$ python3 -q
>>> import numpy as np
>>> import numpy.linalg as la
>>> np.set_printoptions(precision=2, suppress=True, linewidth=200, sign=" ")
>>> u = np.array([2, 1, -3])
>>> X = u[np.abs(np.subtract.outer(np.arange(3), np.arange(3)))]
>>> X
array([[ 2,  1, -3],
       [ 1,  2,  1],
       [-3,  1,  2]])
>>> la.eigvals(X)
array([-1.56,  5.  ,  2.56])
>>> np.einsum("ii->", X)
np.int64(6)
>>> np.round(la.eigvals(X).sum().real, 2)
np.float64(6.0)
>>> round(float(la.det(X.T)), 2)
-20.0
>>> np.round(la.det(X[::-1]), 2)
np.float64(20.0)
>>> arr = np.loadtxt("arr.csv", delimiter=",")
>>> arr
array([[ -0.2,  -0.7,   0.7,  -0.3],
       [ -1.6,   1.7,   0.1,   0.2],
       [-34. , -34. , -40. , -30. ],
       [  0.5,  -0.7,   1. ,  -0.6],
       [  0.9,   1.3,   0.4,  -0.5],
       [  0.1,  -1. ,  -0.3,  -0.3],
       [  1.2,   2.4,  -1. ,  -0.6],
       [ -1.2,  -0.1,   0.2,  -0.9],
       [  1. ,  -1.2,  -0.3,  -0.8],
       [  0.8,  -1.2,  -0.3,  -1. ],
       [ -0.3,   0.9,  -0.9,   1.5]])
>>> la.norm(arr, axis=1)
array([  1.05,   2.35,  69.37,   1.45,   1.71,   1.09,   2.93,   1.52,   1.78,   1.78,   1.99])
>>> la.norm(arr, axis=1).argmax()
np.int64(2)
>>> np.round(la.norm(arr, "nuc"), 2)
np.float64(78.51)
>>> la.norm(arr, axis=0)
array([ 34.12,  34.23,  40.05,  30.1 ])
>>> round(float(la.norm(arr[4] - arr[8])), 2)
2.62
>>> arr[4] @ arr[8]
np.float64(-0.38)
>>> J = np.vander(np.arange(4) - 2, 4, increasing=True)
>>> J
array([[ 1, -2,  4, -8],
       [ 1, -1,  1, -1],
       [ 1,  0,  0,  0],
       [ 1,  1,  1,  1]])
>>> Q, Rm = la.qr(J)
>>> np.abs(np.diag(Rm))
array([ 2.  ,  2.24,  2.  ,  1.34])
>>> abs(Rm[0, 0]), np.round(la.norm(J[:, 0]), 2)
(np.float64(2.0), np.float64(2.0))
>>> np.trace(Q @ Q.T)
np.float64(4.0)
>>> np.allclose(Rm.T @ Rm, J.T @ J)
True
